$ python -q
>>> import numpy as np
>>> from numpy import linalg as LA
>>> np.set_printoptions(precision=3, suppress=True, linewidth=100, floatmode="fixed")
>>> A2 = np.array([[3, 4, 5],
...     [5, 4, 1],
...     [0, 3, 5],
...     [4, 2, 0],
...     [4, 3, 2],
...     [4, 1, 0],
...     [1, 1, 1]])
>>> Z = np.array([[-2, -1, -2, -1, 3, 3, 1, -2],
...     [2, 1, 2, 1, -1, 2, -3, -1],
...     [-3, -1, 0, 3, 3, -1, 3, -1]])
>>> rng = np.random.default_rng(44464)
>>> feats = A2 @ Z + 0.02 * rng.normal(size=(7, 8))
>>> feats
array([[-13.035,  -3.983,   1.977,  15.992,  19.985,  11.988,   6.005, -14.999],
       [ -5.007,  -2.000,  -2.039,   1.984,  13.996,  22.010,  -4.000, -15.046],
       [ -8.984,  -2.020,   6.036,  18.007,  11.992,   1.006,   5.991,  -8.009],
       [ -4.012,  -2.005,  -4.008,  -2.008,  10.000,  15.984,  -2.049, -10.001],
       [ -7.980,  -2.979,  -2.007,   5.013,  15.016,  16.020,   1.010, -12.967],
       [ -5.986,  -3.007,  -5.975,  -2.972,  11.017,  14.023,   1.032,  -9.001],
       [ -3.007,  -0.991,   0.002,   2.999,   5.029,   4.010,   0.995,  -4.019]])
>>> x = np.array([1, 0, -2, -1, -2, 0, 0, -1])
>>> feats @ np.ones(8)
array([23.932,  9.898, 24.019,  1.901, 11.126, -0.870,  5.018])
>>> np.sign((feats @ x).round(6))
array([-1.000, -1.000, -1.000, -1.000, -1.000, -1.000, -1.000])
>>> LA.norm(feats @ x) <= LA.norm(feats, 2) * LA.norm(x) + 1e-9
np.True_
>>> feats @ x
array([-57.954, -15.858, -55.038,  -3.988, -26.046,  -4.096, -12.050])
>>> arr = np.load("sample12.npy")
>>> arr
array([[ -4,  -4,  -1,  -9,  -7,   4,   0],
       [ -7,   5, -10,  -3,  -6,  -3,  -7],
       [ -4,   3, -11,  -9,  -5,  -5,   2],
       [ -1,   1, -10,   0, -10,  -9,  -7],
       [ -3,   7, -18,  -9, -18,   0, -13],
       [ -6,  13, -10, -11, -25,  -8, -13],
       [-14,   6, -13, -10, -24,  -5,  -6],
       [-11,  15, -17, -17, -15, -14,  -6],
       [-15,  23, -26, -20, -18, -11, -10],
       [-17,  28, -32, -19, -23,  -3, -12]])
>>> lab = rng.permutation(7)
>>> A2 = arr[:, lab] * rng.choice([-1, 1], 7)
>>> A2
array([[ -4,   0,   4,  -4,   9,  -7,  -1],
       [ -7,   7,  -3,   5,   3,  -6, -10],
       [ -4,  -2,  -5,   3,   9,  -5, -11],
       [ -1,   7,  -9,   1,   0, -10, -10],
       [ -3,  13,   0,   7,   9, -18, -18],
       [ -6,  13,  -8,  13,  11, -25, -10],
       [-14,   6,  -5,   6,  10, -24, -13],
       [-11,   6, -14,  15,  17, -15, -17],
       [-15,  10, -11,  23,  20, -18, -26],
       [-17,  12,  -3,  28,  19, -23, -32]])
>>> U, _, Vh = LA.svd(arr.T @ A2)
>>> np.round(U @ Vh, 3) + 0
array([[ 1.000,  0.000,  0.000,  0.000,  0.000,  0.000,  0.000],
       [ 0.000,  0.000,  0.000,  1.000,  0.000,  0.000,  0.000],
       [ 0.000,  0.000,  0.000,  0.000,  0.000,  0.000,  1.000],
       [ 0.000,  0.000,  0.000,  0.000, -1.000,  0.000,  0.000],
       [ 0.000,  0.000,  0.000,  0.000,  0.000,  1.000,  0.000],
       [ 0.000,  0.000,  1.000,  0.000,  0.000,  0.000,  0.000],
       [ 0.000, -1.000,  0.000,  0.000,  0.000,  0.000,  0.000]])
>>> lab
array([0, 6, 5, 1, 3, 4, 2])
